In [1]: import numpy as np

In [2]: import numpy.linalg as la

In [3]: np.set_printoptions(precision=3, suppress=True, linewidth=140)

In [4]: feats = np.load("out18.npy")

In [5]: feats
Out[5]: 
array([[ 2.372,  4.126, -3.471,  2.194],
       [-3.171, -6.368,  6.208, -3.173],
       [-1.318, -2.131,  1.656, -1.113],
       [ 1.348,  1.472, -1.847,  0.377],
       [-0.284, -0.064, -0.063, -0.087]])

In [6]: np.abs(la.svd(feats)[2][-1])
Out[6]: array([0.184, 0.682, 0.273, 0.653])

In [7]: np.round(la.norm(feats, 2) / la.norm(feats), 3)
Out[7]: np.float64(0.997)

In [8]: print([round(float(x), 3) for x in la.svd(feats, compute_uv=False)[:3]])
[12.473, 0.752, 0.681]

In [9]: x0 = np.array([2, 5, 1, -2])

In [10]: rhs = feats @ x0

In [11]: b, lr = np.zeros(4), 1 / la.norm(feats, 2) ** 2

In [12]: for i in range(15):
    ...:     b -= lr * feats.T @ (feats @ b - rhs)
    ...:     if i % 5 == 0: print(i, round(la.norm(feats @ b - rhs), 3))
    ...: 
0 1.622
5 1.599
10 1.575

In [13]: b
Out[13]: array([ 1.013,  1.72 , -1.545,  0.863])

In [14]: u, r1 = feats[3], feats[4]

In [15]: round(float(u @ r1), 3)
Out[15]: -0.393

In [16]: pr = (u @ r1) / (u @ u) * u

In [17]: print(r1 - pr)
[-0.214  0.013 -0.159 -0.067]

In [18]: round(float(la.norm(u + r1) ** 2 + la.norm(u - r1) ** 2), 3)
Out[18]: 15.267

In [19]: round(float((r1 - pr) @ u), 3)
Out[19]: 0.0

In [20]: x0 = np.array([3, 0, 1, 3])

In [21]: rhs = feats @ x0

In [22]: np.round(la.pinv(feats) @ feats, 3) + 0
Out[22]: 
array([[1., 0., 0., 0.],
       [0., 1., 0., 0.],
       [0., 0., 1., 0.],
       [0., 0., 0., 1.]])

In [23]: rng = np.random.default_rng(3721)

In [24]: rhs = rhs + 0.02 * rng.normal(size=5)

In [25]: print(rhs)
[ 10.241 -12.839  -5.648   3.356  -1.183]

In [26]: b, *_ = la.lstsq(feats, rhs)

In [27]: print([round(float(la.norm(la.solve(feats.T @ feats + lam * np.eye(4), feats.T @ rhs))), 2) for lam in (0, 1, 10, 100)])
[4.37, 1.8, 1.33, 0.86]

In [28]: np.round(la.norm(rhs - feats @ b), 3)
Out[28]: np.float64(0.001)

In [29]: b
Out[29]: array([ 3.028, -0.004,  0.998,  2.981])

In [30]: z = rng.permutation(4)

In [31]: B = feats[:, z] * rng.choice([-1, 1], 4)

In [32]: B
Out[32]: 
array([[ 2.372, -2.194,  4.126,  3.471],
       [-3.171,  3.173, -6.368, -6.208],
       [-1.318,  1.113, -2.131, -1.656],
       [ 1.348, -0.377,  1.472,  1.847],
       [-0.284,  0.087, -0.064,  0.063]])

In [33]: U, _, VT = la.svd(feats.T @ B)

In [34]: z
Out[34]: array([0, 3, 1, 2])

In [35]: data = np.load("sample8.npy")

In [36]: data
Out[36]: 
array([[ 1.238, -2.49 ,  2.568, -1.175,  3.776, -3.757, -3.734],
       [ 1.912, -3.836,  3.809, -1.867,  5.776, -5.654, -5.745],
       [ 0.675, -1.425,  1.512, -0.706,  2.076, -2.153, -2.098],
       [-0.008,  0.136, -0.111, -0.023, -0.089,  0.145,  0.134],
       [ 0.036, -0.042,  0.034,  0.032,  0.   ,  0.076,  0.073],
       [-0.136,  0.38 , -0.386,  0.328, -0.582,  0.539,  0.58 ],
       [ 0.094, -0.303,  0.228, -0.133,  0.401, -0.405, -0.293],
       [-0.098,  0.143, -0.119,  0.153, -0.27 ,  0.284,  0.202],
       [ 0.719, -1.391,  1.424, -0.732,  2.226, -2.239, -2.2  ],
       [-0.278,  0.495, -0.64 ,  0.381, -0.847,  0.855,  0.903],
       [-1.028,  2.082, -2.073,  1.067, -3.19 ,  3.232,  3.253],
       [ 0.571, -1.04 ,  1.059, -0.545,  1.563, -1.59 , -1.617],
       [-0.572,  1.155, -1.184,  0.487, -1.727,  1.675,  1.609],
       [ 0.22 , -0.428,  0.55 , -0.231,  0.857, -0.871, -0.88 ],
       [-0.418,  0.816, -0.833,  0.429, -1.371,  1.223,  1.278],
       [ 0.217, -0.364,  0.462, -0.183,  0.501, -0.593, -0.53 ]])

In [37]: x0 = np.array([0, 2, -1, 0, -2, -2, -1])

In [38]: rhs = data @ x0

In [39]: b, lr = np.zeros(7), 1 / la.norm(data, 2) ** 2

In [40]: for i in range(200):
    ...:     b -= lr * data.T @ (data @ b - rhs)
    ...:     if i % 50 == 0: print(i, round(la.norm(data @ b - rhs), 3))
    ...: 
0 0.818
50 0.811
100 0.803
150 0.796

In [41]: round(float(la.cond(data)), 3)
Out[41]: 158.474

In [42]: b
Out[42]: array([-0.104,  0.244, -0.192,  0.055, -0.282,  0.192,  0.191])

In [43]: B = np.c_[data[:, :3] @ np.array([[0, -5, 4], [2, -2, 5], [2, 1, 1]]), np.array([1, -2, 0, 0, 1, -2, -2, -1, 0, -2, 2, 2, -1, -1, 1, -2])]

In [44]: B
Out[44]: 
array([[ 0.156,  1.358, -4.93 ,  1.   ],
       [-0.054,  1.921, -7.723, -2.   ],
       [ 0.174,  0.987, -2.913,  0.   ],
       [ 0.05 , -0.343,  0.537,  0.   ],
       [-0.016, -0.062, -0.032,  1.   ],
       [-0.012, -0.466,  0.97 , -2.   ],
       [-0.15 ,  0.364, -0.911, -2.   ],
       [ 0.048,  0.085,  0.204, -1.   ],
       [ 0.066,  0.611, -2.655,  0.   ],
       [-0.29 , -0.24 ,  0.723, -2.   ],
       [ 0.018, -1.097,  4.225,  2.   ],
       [ 0.038,  0.284, -1.857,  2.   ],
       [-0.058, -0.634,  2.303, -1.   ],
       [ 0.244,  0.306, -0.71 , -1.   ],
       [-0.034, -0.375,  1.575,  1.   ],
       [ 0.196,  0.105, -0.49 , -2.   ]])

In [45]: la.norm(la.qr(data)[0].T @ B, axis=0) ** 2 / ((B ** 2).sum(axis=0) + 1e-12)
Out[45]: array([1.   , 1.   , 1.   , 0.321])

In [46]: print(np.round(la.norm(B - data @ la.lstsq(data, B)[0], axis=0), 3) + 0)
[0.    0.    0.    4.805]

In [47]: np.round(la.lstsq(data, B[:, 0])[0], 3) + 0
Out[47]: array([0., 2., 2., 0., 0., 0., 0.])

In [48]: W0 = np.load("case16.npy")

In [49]: W0
Out[49]: 
array([[ 0,  0,  0],
       [ 2,  2, -1],
       [ 2,  2, -1],
       [-4, -4,  2],
       [-6, -6,  3],
       [-6, -6,  3]])

In [50]: rank = la.matrix_rank(W0)

In [51]: rank
Out[51]: np.int64(1)

In [52]: ns = la.svd(W0)[2][rank:].T

In [53]: [int(la.matrix_rank(W0[:i])) for i in range(1, len(W0) + 1)]
Out[53]: [0, 1, 1, 1, 1, 1]

In [54]: U, sig, VT = la.svd(W0)

In [55]: print(np.argmax(sig[:-1] / (sig[1:] + 1e-6)) + 1)
1

In [56]: print(sig.round(3) + 0)
[14.697  0.     0.   ]

In [57]: B = U[:, :1] @ np.diag(sig[:1]) @ VT[:1]

In [58]: round(la.norm(W0 - B, 2), 3), round(sig[1], 3)
Out[58]: (np.float64(0.0), np.float64(0.0))

In [59]: round(float(la.norm(W0 - B) / la.norm(W0)), 3)
Out[59]: 0.0

In [60]: la.matrix_rank(W0, rtol=0.05)
Out[60]: np.int64(1)

In [61]: la.matrix_rank(B)
Out[61]: np.int64(1)

In [62]: cov = W0.T @ W0

In [63]: np.round(la.svd(W0, compute_uv=False) ** 2, 3) + 0
Out[63]: array([216.,   0.,   0.])

In [64]: np.round(la.eigvalsh(cov)[::-1], 3) + 0
Out[64]: array([216.,   0.,   0.])

In [65]: np.allclose(cov, cov.T)
Out[65]: True

In [66]: U, sig, VT = la.svd(W0)

In [67]: vecs = VT[:(sig > 1e-8).sum()]

In [68]: x0 = W0[3] + 4 * W0[1] + rng.integers(2) * np.eye(3)[2]

In [69]: print(x0)
[ 4.  4. -1.]

In [70]: la.matrix_rank(np.vstack([W0, x0]))
Out[70]: np.int64(2)

In [71]: print(np.diag(vecs.T @ vecs))
[0.444 0.444 0.111]

In [72]: arr = np.load("run14.npy")

In [73]: arr
Out[73]: 
array([[0, 2, 3, 2, 1],
       [0, 1, 1, 3, 1],
       [2, 1, 1, 2, 2],
       [3, 0, 1, 3, 0],
       [3, 2, 0, 3, 2],
       [0, 0, 0, 0, 1],
       [2, 1, 1, 2, 2],
       [3, 3, 3, 1, 3]])

In [74]: # rows 2 and 6 are equal

In [75]: z = rng.permutation(5)

In [76]: B = arr[:, z] * rng.choice([-1, 1], 5)

In [77]: B
Out[77]: 
array([[-3,  1, -2, -2,  0],
       [-1,  1, -3, -1,  0],
       [-1,  2, -2, -1, -2],
       [-1,  0, -3,  0, -3],
       [ 0,  2, -3, -2, -3],
       [ 0,  1,  0,  0,  0],
       [-1,  2, -2, -1, -2],
       [-3,  3, -1, -3, -3]])

In [78]: U, _, VT = la.svd(arr.T @ B)

In [79]: np.round(la.lstsq(arr, B)[0], 3) + 0
Out[79]: 
array([[ 0.,  0.,  0.,  0., -1.],
       [ 0.,  0.,  0., -1.,  0.],
       [-1.,  0.,  0.,  0.,  0.],
       [ 0.,  0., -1.,  0.,  0.],
       [ 0.,  1.,  0.,  0.,  0.]])

In [80]: np.round(U @ VT, 3) + 0
Out[80]: 
array([[ 0.,  0.,  0.,  0., -1.],
       [ 0.,  0.,  0., -1.,  0.],
       [-1.,  0.,  0.,  0.,  0.],
       [ 0.,  0., -1.,  0.,  0.],
       [ 0.,  1.,  0.,  0.,  0.]])

In [81]: arr.sum(axis=1)
Out[81]: array([ 8,  6,  8,  7, 10,  1,  8, 13])

In [82]: arr - arr[0]
Out[82]: 
array([[ 0,  0,  0,  0,  0],
       [ 0, -1, -2,  1,  0],
       [ 2, -1, -2,  0,  1],
       [ 3, -2, -2,  1, -1],
       [ 3,  0, -3,  1,  1],
       [ 0, -2, -3, -2,  0],
       [ 2, -1, -2,  0,  1],
       [ 3,  1,  0, -1,  2]])

In [83]: la.matrix_rank(arr)
Out[83]: np.int64(5)

In [84]: arr.sum(axis=0)
Out[84]: array([13, 10, 10, 16, 12])

In [85]: np.abs(arr).max()
Out[85]: np.int64(3)

In [86]: np.count_nonzero(arr)
Out[86]: np.int64(31)

In [87]: np.diff(arr, axis=0)
Out[87]: 
array([[ 0, -1, -2,  1,  0],
       [ 2,  0,  0, -1,  1],
       [ 1, -1,  0,  1, -2],
       [ 0,  2, -1,  0,  2],
       [-3, -2,  0, -3, -1],
       [ 2,  1,  1,  2,  1],
       [ 1,  2,  2, -1,  1]])
